% python3 -q
>>> import numpy as np
>>> import numpy.linalg as la
>>> np.set_printoptions(precision=2, suppress=True, linewidth=100, floatmode="fixed")
>>> rng = np.random.default_rng(746)
>>> data = np.eye(9, dtype=int)[rng.permutation(9)] * np.array([8, -5, -5, -8, 4, -8, 6, 7, -9])
>>> data
array([[ 0,  0,  0,  0,  0, -8,  0,  0,  0],
       [ 0,  0,  0,  0,  0,  0,  6,  0,  0],
       [ 0,  0, -5,  0,  0,  0,  0,  0,  0],
       [ 0,  0,  0,  0,  0,  0,  0,  0, -9],
       [ 8,  0,  0,  0,  0,  0,  0,  0,  0],
       [ 0,  0,  0,  0,  4,  0,  0,  0,  0],
       [ 0, -5,  0,  0,  0,  0,  0,  0,  0],
       [ 0,  0,  0,  0,  0,  0,  0,  7,  0],
       [ 0,  0,  0, -8,  0,  0,  0,  0,  0]])
>>> vec = np.array([0, 2, 0, 0, 2, 2, 0, 0, 1])
>>> (data * vec).sum(axis=1)
array([-16,   0,   0,  -9,   0,   8, -10,   0,   0])
>>> data * vec
array([[  0,   0,   0,   0,   0, -16,   0,   0,   0],
       [  0,   0,   0,   0,   0,   0,   0,   0,   0],
       [  0,   0,   0,   0,   0,   0,   0,   0,   0],
       [  0,   0,   0,   0,   0,   0,   0,   0,  -9],
       [  0,   0,   0,   0,   0,   0,   0,   0,   0],
       [  0,   0,   0,   0,   8,   0,   0,   0,   0],
       [  0, -10,   0,   0,   0,   0,   0,   0,   0],
       [  0,   0,   0,   0,   0,   0,   0,   0,   0],
       [  0,   0,   0,   0,   0,   0,   0,   0,   0]])
>>> (data @ vec).argmax()
np.int64(5)
>>> data @ vec
array([-16,   0,   0,  -9,   0,   8, -10,   0,   0])
>>> np.sign((data @ vec).round(6))
array([-1,  0,  0, -1,  0,  1, -1,  0,  0])
>>> la.norm(data @ vec) <= la.norm(data, 2) * la.norm(vec) + 1e-9
np.True_
>>> vec = np.array([0, -2, 5, 0, -2, -4, 4, 0, -2])
>>> target = data @ vec
>>> coef, lr = np.zeros(9), 1 / la.norm(data, 2) ** 2
>>> for i in range(10):
...     coef -= lr * data.T @ (data @ coef - target)
...     if i % 2 == 0: print(i, round(la.norm(data @ coef - target), 2))
... 
0 24.71
2 10.64
4 5.18
6 2.69
8 1.48
>>> coef
array([ 0.00, -1.95,  4.88,  0.00, -1.78, -4.00,  3.99,  0.00, -2.00])
>>> np.round(la.cond(data), 2)
np.float64(2.25)
>>> np.flatnonzero(la.matrix_power((data != 0) + (data.T != 0) + np.eye(9), 9)[6])
array([1, 6])
>>> data @ data
array([[  0,   0,   0,   0, -32,   0,   0,   0,   0],
       [  0, -30,   0,   0,   0,   0,   0,   0,   0],
       [  0,   0,  25,   0,   0,   0,   0,   0,   0],
       [  0,   0,   0,  72,   0,   0,   0,   0,   0],
       [  0,   0,   0,   0,   0, -64,   0,   0,   0],
       [ 32,   0,   0,   0,   0,   0,   0,   0,   0],
       [  0,   0,   0,   0,   0,   0, -30,   0,   0],
       [  0,   0,   0,   0,   0,   0,   0,  49,   0],
       [  0,   0,   0,   0,   0,   0,   0,   0,  72]])
>>> W0 = np.load("run18.npy")
>>> W0
array([[ 0, -2, -1,  2, -1,  3, -3,  2, -3],
       [ 0,  0,  2, -2, -1,  1, -3, -1,  0],
       [ 0,  0,  0,  0, -3, -2,  0, -3,  0],
       [ 0,  0,  0,  0, -3,  2,  3, -3,  3],
       [ 0,  0,  0,  0,  0, -2,  1,  1, -3],
       [ 0,  0,  0,  0,  0,  0,  2,  2,  3],
       [ 0,  0,  0,  0,  0,  0,  0,  0, -3],
       [ 0,  0,  0,  0,  0,  0,  0,  0, -3],
       [ 0,  0,  0,  0,  0,  0,  0,  0,  0]])
>>> Uu, sv = la.svd(data)
Traceback (most recent call last):
  File "<python-input-23>", line 1, in <module>
    Uu, sv = la.svd(data)
    ^^^^^^
ValueError: too many values to unpack (expected 2)
>>> Uu, sv, VT = la.svd(data, full_matrices=False)
>>> sv / sv[0]
array([1.00, 0.89, 0.89, 0.89, 0.78, 0.67, 0.56, 0.56, 0.44])
>>> (sv > 1e-8).sum()
np.int64(9)
>>> sv
array([9.00, 8.00, 8.00, 8.00, 7.00, 6.00, 5.00, 5.00, 4.00])
>>> Uu.shape, sv.shape, VT.shape
((9, 9), (9,), (9, 9))
>>> round(float(np.sqrt((sv ** 2).sum())), 2), round(la.norm(data), 2)
(20.59, np.float64(20.59))
>>> np.abs(Uu[:, 0]).round(6).argmax()
np.int64(3)
>>> f = np.array([0, 5])
>>> np.array([np.convolve(row, f, "same") for row in data])
array([[  0,   0,   0,   0,   0,   0, -40,   0,   0],
       [  0,   0,   0,   0,   0,   0,   0,  30,   0],
       [  0,   0,   0, -25,   0,   0,   0,   0,   0],
       [  0,   0,   0,   0,   0,   0,   0,   0,   0],
       [  0,  40,   0,   0,   0,   0,   0,   0,   0],
       [  0,   0,   0,   0,   0,  20,   0,   0,   0],
       [  0,   0, -25,   0,   0,   0,   0,   0,   0],
       [  0,   0,   0,   0,   0,   0,   0,   0,  35],
       [  0,   0,   0,   0, -40,   0,   0,   0,   0]])
>>> [int(la.matrix_rank(la.matrix_power(W0, p))) for p in range(1, 10)]
[7, 5, 3, 2, 1, 0, 0, 0, 0]
>>> np.sort(la.eigvals(W0))
array([0.00, 0.00, 0.00, 0.00, 0.00, 0.00, 0.00, 0.00, 0.00])
>>> np.prod(np.diag(W0)), round(float(la.det(W0)), 2)
(np.int64(0), 0.0)
>>> W0 @ W0
array([[  0,   0,  -4,   4,  -1,   6,  17,   4,  21],
       [  0,   0,   0,   0,   0,  -6,  -5,   1,  12],
       [  0,   0,   0,   0,   0,   6,  -7,  -7,  12],
       [  0,   0,   0,   0,   0,   6,   1,   1,  15],
       [  0,   0,   0,   0,   0,   0,  -4,  -4, -12],
       [  0,   0,   0,   0,   0,   0,   0,   0, -12],
       [  0,   0,   0,   0,   0,   0,   0,   0,   0],
       [  0,   0,   0,   0,   0,   0,   0,   0,   0],
       [  0,   0,   0,   0,   0,   0,   0,   0,   0]])
>>> X = np.load("test5.npy")
>>> X
array([[ 1.71,  0.12, -2.55,  0.28, -0.23],
       [ 4.18,  1.32,  6.66,  6.02,  9.30],
       [-0.61, -2.21,  2.65,  2.91,  1.50],
       [-0.82, -0.02,  0.16, -0.85, -3.24],
       [-2.31, -2.28, -1.41,  0.71, -0.67],
       [-1.81, -0.68,  1.38,  1.03,  0.09],
       [ 0.11,  2.22, -4.47, -5.66, -2.81],
       [-0.81, -1.76,  2.15,  1.69,  0.66],
       [ 1.26, -1.23,  0.81,  2.31,  1.79],
       [-2.59, -0.87, -1.89, -3.77, -5.99],
       [ 0.89, -0.05, -2.22, -1.24, -1.53],
       [-0.13,  0.03,  2.69,  0.70,  0.11],
       [-0.86,  0.58,  1.76, -1.20, -1.05],
       [ 1.99,  2.57, -0.48, -1.18,  0.39],
       [-2.20,  0.32, -3.85, -5.39, -5.93],
       [-1.68, -2.16,  6.26,  5.14,  4.66],
       [-2.09, -1.43, -1.57, -0.18, -1.62],
       [ 4.78,  1.86,  2.48,  2.65,  5.67],
       [-1.35, -0.42, -0.48, -0.65, -0.44],
       [-0.87, -0.95,  0.55,  1.06, -0.39],
       [ 0.81, -0.85,  2.17,  3.61,  3.27],
       [-3.44,  0.06, -4.32, -4.79, -6.72],
       [ 1.30,  1.76, -0.54, -1.23, -0.09]])
>>> gram = np.cov(X, rowvar=False)
>>> gram.shape
(5, 5)
>>> np.corrcoef(X.T)
array([[ 1.00,  0.58,  0.38,  0.45,  0.71],
       [ 0.58,  1.00, -0.20, -0.35,  0.04],
       [ 0.38, -0.20,  1.00,  0.89,  0.84],
       [ 0.45, -0.35,  0.89,  1.00,  0.90],
       [ 0.71,  0.04,  0.84,  0.90,  1.00]])
>>> np.argsort(-X.std(axis=0).round(6), kind="stable")
array([4, 3, 2, 0, 1])
>>> q, Rm = la.qr(X)
>>> round(float(abs(Rm[0, 0])), 2), round(la.norm(X[:, 0]), 2)
(9.81, np.float64(9.81))
>>> round(np.trace(q @ q.T), 2)
np.float64(5.0)
>>> q @ Rm
array([[ 1.71,  0.12, -2.55,  0.28, -0.23],
       [ 4.18,  1.32,  6.66,  6.02,  9.30],
       [-0.61, -2.21,  2.65,  2.91,  1.50],
       [-0.82, -0.02,  0.16, -0.85, -3.24],
       [-2.31, -2.28, -1.41,  0.71, -0.67],
       [-1.81, -0.68,  1.38,  1.03,  0.09],
       [ 0.11,  2.22, -4.47, -5.66, -2.81],
       [-0.81, -1.76,  2.15,  1.69,  0.66],
       [ 1.26, -1.23,  0.81,  2.31,  1.79],
       [-2.59, -0.87, -1.89, -3.77, -5.99],
       [ 0.89, -0.05, -2.22, -1.24, -1.53],
       [-0.13,  0.03,  2.69,  0.70,  0.11],
       [-0.86,  0.58,  1.76, -1.20, -1.05],
       [ 1.99,  2.57, -0.48, -1.18,  0.39],
       [-2.20,  0.32, -3.85, -5.39, -5.93],
       [-1.68, -2.16,  6.26,  5.14,  4.66],
       [-2.09, -1.43, -1.57, -0.18, -1.62],
       [ 4.78,  1.86,  2.48,  2.65,  5.67],
       [-1.35, -0.42, -0.48, -0.65, -0.44],
       [-0.87, -0.95,  0.55,  1.06, -0.39],
       [ 0.81, -0.85,  2.17,  3.61,  3.27],
       [-3.44,  0.06, -4.32, -4.79, -6.72],
       [ 1.30,  1.76, -0.54, -1.23, -0.09]])
>>> np.allclose(Rm.T @ Rm, X.T @ X)
True
>>> labels = rng.permutation(9)
>>> A2 = data[:, labels] * rng.choice([-1, 1], 9)
>>> A2
array([[ 0,  0,  0,  0,  0,  0,  0,  0, -8],
       [ 0,  0,  0,  0,  0,  0, -6,  0,  0],
       [-5,  0,  0,  0,  0,  0,  0,  0,  0],
       [ 0,  0,  0,  0,  0,  0,  0,  9,  0],
       [ 0, -8,  0,  0,  0,  0,  0,  0,  0],
       [ 0,  0,  0,  4,  0,  0,  0,  0,  0],
       [ 0,  0,  0,  0,  0, -5,  0,  0,  0],
       [ 0,  0,  0,  0,  7,  0,  0,  0,  0],
       [ 0,  0, -8,  0,  0,  0,  0,  0,  0]])
>>> Uu, _, VT = la.svd(data.T @ A2)
>>> labels
array([2, 0, 3, 4, 7, 1, 6, 8, 5])
>>> np.round(Uu @ VT, 2) + 0
array([[ 0.00, -1.00,  0.00,  0.00,  0.00,  0.00,  0.00,  0.00,  0.00],
       [ 0.00,  0.00,  0.00,  0.00,  0.00,  1.00,  0.00,  0.00,  0.00],
       [ 1.00,  0.00,  0.00,  0.00,  0.00,  0.00,  0.00,  0.00,  0.00],
       [ 0.00,  0.00,  1.00,  0.00,  0.00,  0.00,  0.00,  0.00,  0.00],
       [ 0.00,  0.00,  0.00,  1.00,  0.00,  0.00,  0.00,  0.00,  0.00],
       [ 0.00,  0.00,  0.00,  0.00,  0.00,  0.00,  0.00,  0.00,  1.00],
       [ 0.00,  0.00,  0.00,  0.00,  0.00,  0.00, -1.00,  0.00,  0.00],
       [ 0.00,  0.00,  0.00,  0.00,  1.00,  0.00,  0.00,  0.00,  0.00],
       [ 0.00,  0.00,  0.00,  0.00,  0.00,  0.00,  0.00, -1.00,  0.00]])
>>> A = np.load("block5.npy")
>>> A
array([[0, 0, 0, 1, 0],
       [0, 0, 1, 0, 1],
       [0, 1, 0, 0, 0],
       [1, 0, 0, 0, 0],
       [0, 1, 0, 0, 0]])
>>> # rank 4
>>> np.round(la.eigvalsh(A).min(), 2)
np.float64(-1.41)
>>> try:
...     la.cholesky(A)
... except la.LinAlgError as e:
...     print(e)
... 
Matrix is not positive definite
>>> [round(float(la.det(A[:i, :i])), 2) + 0 for i in range(1, 6)]
[0.0, 0.0, 0.0, 1.0, 0.0]
>>> np.trace(A @ A @ A) // 6
np.int64(0)
>>> A.sum(axis=0)
array([1, 2, 1, 1, 1])
>>> np.argwhere(np.triu(A))
array([[0, 3],
       [1, 2],
       [1, 4]])
>>> low = np.diag(A.sum(axis=1)) - A
>>> low @ np.ones(5)
array([0.00, 0.00, 0.00, 0.00, 0.00])
>>> low
array([[ 1,  0,  0, -1,  0],
       [ 0,  2, -1,  0, -1],
       [ 0, -1,  1,  0,  0],
       [-1,  0,  0,  1,  0],
       [ 0, -1,  0,  0,  1]])
>>> la.matrix_rank(low)
np.int64(3)
>>> Uu, sv, VT = la.svd(A)
>>> V = VT[:(sv > 1e-8).sum()]
>>> vec = A[3] + -2 * A[0] + rng.integers(2) * np.eye(5)[4]
>>> vec
array([ 1.00,  0.00,  0.00, -2.00,  0.00])
>>> np.diag(V.T @ V)
array([1.00, 1.00, 0.50, 1.00, 0.50])
>>> V.T @ V
array([[1.00, 0.00, 0.00, 0.00, 0.00],
       [0.00, 1.00, 0.00, 0.00, 0.00],
       [0.00, 0.00, 0.50, 0.00, 0.50],
       [0.00, 0.00, 0.00, 1.00, 0.00],
       [0.00, 0.00, 0.50, 0.00, 0.50]])
>>> la.matrix_rank(np.vstack([A, vec]))
np.int64(4)
>>> E = np.loadtxt("m.csv", delimiter=",")
>>> E
array([[ -5.00, -17.00,  -3.00,  11.00],
       [  0.00,  32.00,  12.00, -22.00],
       [  0.00, -17.00,  -8.00,  11.00],
       [  0.00,  39.00,  12.00, -29.00]])
>>> r = la.matrix_rank(A)
>>> r
np.int64(4)
>>> null = la.svd(A)[2][r:].T
>>> la.matrix_rank(A.T @ A), la.matrix_rank(A @ A.T)
(np.int64(4), np.int64(4))
>>> [int(la.matrix_rank(A[:, :j + 1])) for j in range(5)]
[1, 2, 3, 4, 4]
>>> null @ null.T
array([[ 0.00,  0.00,  0.00,  0.00,  0.00],
       [ 0.00,  0.00,  0.00,  0.00,  0.00],
       [ 0.00,  0.00,  0.50,  0.00, -0.50],
       [ 0.00,  0.00,  0.00,  0.00,  0.00],
       [ 0.00,  0.00, -0.50,  0.00,  0.50]])
>>> null[:, 0] / null[np.abs(null[:, 0]).round(6).argmax(), 0]
array([ 0.00,  0.00,  1.00, -0.00, -1.00])
>>> [int(la.matrix_rank(np.delete(A, i, axis=0))) for i in range(5)]
[3, 3, 4, 3, 4]
>>> F = np.array([[1.2, -0.56, 0.2],
...     [-0.5, -1.63, 0.6],
...     [-1.4, -3.87, 1.3],
...     [1.6, -4.78, 1.6],
...     [0.4, -3.97, 1.3],
...     [2.2, -1.47, 0.5],
...     [-1.2, 0.04, 0.0],
...     [0.0, 0.1, 0.0],
...     [0.7, 0.97, -0.3],
...     [-0.8, -2.09, 0.7],
...     [-0.1, 1.4, -0.4],
...     [1.1, 4.15, -1.3]])
>>> round(float(la.norm(F, 2) / la.norm(F)), 2)
0.93
>>> la.matrix_rank(F, rtol=0.1)
np.int64(2)
>>> round(np.log10(la.cond(F)))
2
>>> np.abs(la.svd(F)[2][-1])
array([0.01, 0.31, 0.95])
>>> [round(float(x), 2) for x in la.svd(F, compute_uv=False)[:3]]
[9.6, 3.87, 0.12]
>>> np.argsort(-la.norm(F, axis=0).round(6), kind="stable")[:3]
array([1, 0, 2])
>>> labels = F[:, 0] > np.median(F[:, 0])
>>> f = F[labels].mean(axis=0) - F[~labels].mean(axis=0)
>>> f
array([ 1.87,  0.07, -0.03])
>>> ((F - F.mean(axis=0)) @ f > 0).astype(int)
array([1, 0, 0, 1, 1, 1, 0, 0, 1, 0, 0, 1])
>>> (((F - F.mean(axis=0)) @ f > 0) == labels).mean()
np.float64(1.0)
>>> Uu, sv, VT = la.svd(F)
>>> sv
array([9.60, 3.87, 0.12])
>>> np.argmax(sv[:-1] / (sv[1:] + 1e-6)) + 1
np.int64(2)
>>> A2 = Uu[:, :2] @ np.diag(sv[:2]) @ VT[:2]
>>> np.round(np.abs(F - A2).max(), 2)
np.float64(0.06)
>>> np.round(la.norm(F - A2, 2), 2), round(float(sv[2]), 2)
(np.float64(0.12), 0.12)
>>> la.matrix_rank(F, rtol=0.05)
np.int64(2)
>>> np.round(la.norm(F - A2) / la.norm(F), 2)
np.float64(0.01)
>>> cent = F[[7, 0]].astype(float)
>>> for _ in range(6):
...     labels = la.norm(F[:, None] - cent, axis=-1).argmin(axis=1)
...     cent = np.array([F[labels == j].mean(axis=0) for j in range(2)])
... 
>>> labels
array([0, 1, 1, 1, 1, 1, 0, 0, 0, 1, 0, 0])
>>> np.abs(cent[1] - cent[0]).argmax()
np.int64(1)
>>> np.bincount(labels)
array([6, 6])
>>> cent[1] - cent[0]
array([-0.03, -3.99,  1.30])
>>> cent
array([[ 0.28,  1.02, -0.30],
       [ 0.25, -2.97,  1.00]])
>>> J = np.load("sample8.npy")
>>> J
array([[ 8, -7,  0],
       [-9, -7,  0],
       [ 0,  0,  5]])
>>> labels = rng.permutation(3)
>>> A2 = J[:, labels] * rng.choice([-1, 1], 3)
>>> A2
array([[-7, -8,  0],
       [-7,  9,  0],
       [ 0,  0,  5]])
>>> Uu, _, VT = la.svd(J.T @ A2)
>>> np.round(Uu @ VT, 2) + 0
array([[ 0.00, -1.00,  0.00],
       [ 1.00,  0.00,  0.00],
       [ 0.00,  0.00,  1.00]])
>>> np.round(la.lstsq(J, A2)[0], 2) + 0
array([[ 0.00, -1.00,  0.00],
       [ 1.00,  0.00,  0.00],
       [ 0.00,  0.00,  1.00]])
